% ipython --no-banner

In [1]: import numpy as np

In [2]: np.set_printoptions(precision=2, suppress=True, linewidth=120)

In [3]: def rnd(a):
   ...:     return np.round(a, 2) + 0
   ...: 

In [4]: feats = np.load("a.npy")

In [5]: feats
Out[5]: 
array([[ 1.74,  4.42, -2.22],
       [ 4.57, -5.98,  0.6 ],
       [ 4.83, -1.53, -2.42],
       [ 2.36, -2.63, -3.  ],
       [ 0.57,  3.76,  0.71],
       [-2.99,  2.64,  2.01],
       [-4.23,  2.33, -2.62],
       [ 3.78,  0.99,  0.6 ],
       [ 2.9 , -0.42, -4.65],
       [ 2.08, -2.16, -0.2 ],
       [ 7.04, -3.35, -0.74],
       [-4.91,  5.96,  6.06],
       [-4.39, -3.67,  0.22],
       [ 2.86, -2.38,  1.58],
       [-3.47, -0.41,  2.33]])

In [6]: Xs = (feats - feats.mean(axis=0)) / feats.std(axis=0)

In [7]: np.argwhere(np.abs(Xs) > 2)
Out[7]: array([[11,  2]])

In [8]: rnd(Xs.std(axis=0))
Out[8]: array([1., 1., 1.])

In [9]: coef = np.linalg.lstsq(np.delete(Xs, 1, axis=1), Xs[:, 1])[0]

In [10]: rnd(coef)
Out[10]: array([-0.46,  0.08])

In [11]: rnd(1 - np.var(Xs[:, 1] - np.delete(Xs, 1, axis=1) @ coef))
Out[11]: np.float64(0.25)

In [12]: proj = feats @ np.linalg.solve(feats.T @ feats, feats.T)

In [13]: np.allclose(proj @ proj, proj)
Out[13]: True

In [14]: cent = feats[[0, 4]].astype(float)

In [15]: for _ in range(3):
    ...:     labels = np.linalg.norm(feats[:, None] - cent, axis=-1).argmin(axis=1)
    ...:     cent = np.array([feats[labels == j].mean(axis=0) for j in range(2)])
    ...: 

In [16]: labels
Out[16]: array([0, 0, 0, 0, 1, 1, 1, 0, 0, 0, 0, 1, 1, 0, 1])

In [17]: rnd(cent[1] - cent[0])
Out[17]: array([-6.81,  3.22,  2.61])

In [18]: np.bincount(labels)
Out[18]: array([9, 6])

In [19]: C2 = np.cov(feats, rowvar=False)

In [20]: rnd(feats.std(axis=0))
Out[20]: array([3.74, 3.29, 2.56])

In [21]: np.argsort(-feats.std(axis=0).round(6), kind="stable")
Out[21]: array([0, 1, 2])

In [22]: rnd(np.polyfit(feats[:, 2], feats[:, 1], 1))
Out[22]: array([ 0.36, -0.12])

In [23]: np.argwhere(np.triu(np.abs(np.corrcoef(feats.T)) > 0.8, 1))
Out[23]: array([], shape=(0, 2), dtype=int64)

In [24]: rnd(np.corrcoef(feats[:, 2], feats[:, 1])[0, 1])
Out[24]: np.float64(0.28)

In [25]: rnd(C2)
Out[25]: 
array([[14.95, -6.49, -4.58],
       [-6.49, 11.61,  2.56],
       [-4.58,  2.56,  7.04]])

In [26]: rnd(np.linalg.eigvalsh(C2)[::-1])
Out[26]: array([21.81,  6.9 ,  4.9 ])

In [27]: D = np.linalg.norm(feats[:, None] - feats[None], axis=-1)

In [28]: D.shape
Out[28]: (15, 15)

In [29]: (D + 1e9 * np.eye(15)).round(6).argmin(axis=1)
Out[29]: array([ 4, 10,  3,  2,  0, 14,  5, 13,  3, 13,  2,  5, 14,  9,  5])

In [30]: D.mean(axis=1).argmax()
Out[30]: np.int64(11)

In [31]: np.unravel_index(D.round(6).argmax(), D.shape)
Out[31]: (np.int64(10), np.int64(11))

In [32]: A = np.load("arr.npy")

In [33]: A
Out[33]: 
array([[-1.  ,  0.24, -0.96, -0.51],
       [ 0.91, -0.12,  0.84,  0.94],
       [-0.73, -0.21, -0.1 ,  0.06],
       [-0.99, -0.35, -0.41,  0.85],
       [ 0.16,  0.67, -0.96, -1.  ],
       [-0.93, -0.02, -0.54,  0.23],
       [ 0.72,  0.02,  0.49,  0.66],
       [ 0.85, -0.11,  0.4 , -0.79],
       [-0.9 , -0.35,  0.17,  0.87],
       [-0.91, -0.46,  0.57,  0.99],
       [-0.08, -0.34,  0.41,  0.08],
       [-0.58,  0.42, -0.95, -1.  ],
       [-0.66,  0.01, -0.56, -0.85],
       [ 0.22,  0.1 , -0.48, -0.97],
       [-0.36, -0.54,  0.86,  0.99],
       [ 1.  , -0.11,  0.93, -0.24],
       [-0.18, -0.06, -0.15, -0.57],
       [-0.81, -0.06, -0.41, -0.2 ],
       [ 0.99,  0.28, -0.06, -1.  ],
       [-0.22,  0.35, -0.84, -0.99]])

In [34]: proj = A @ np.linalg.solve(A.T @ A, A.T)

In [35]: rnd(np.diag(proj))
Out[35]: 
array([0.17, 0.21, 0.08, 0.58, 0.27, 0.1 , 0.15, 0.3 , 0.13, 0.31, 0.13, 0.22, 0.18, 0.26, 0.2 , 0.28, 0.1 , 0.08,
       0.16, 0.11])

In [36]: np.allclose(proj @ proj, proj)
Out[36]: True

In [37]: rnd(np.linalg.eigvalsh(proj))
Out[37]: array([0., 0., 0., 0., 0., 0., 0., 0., 0., 0., 0., 0., 0., 0., 0., 0., 1., 1., 1., 1.])
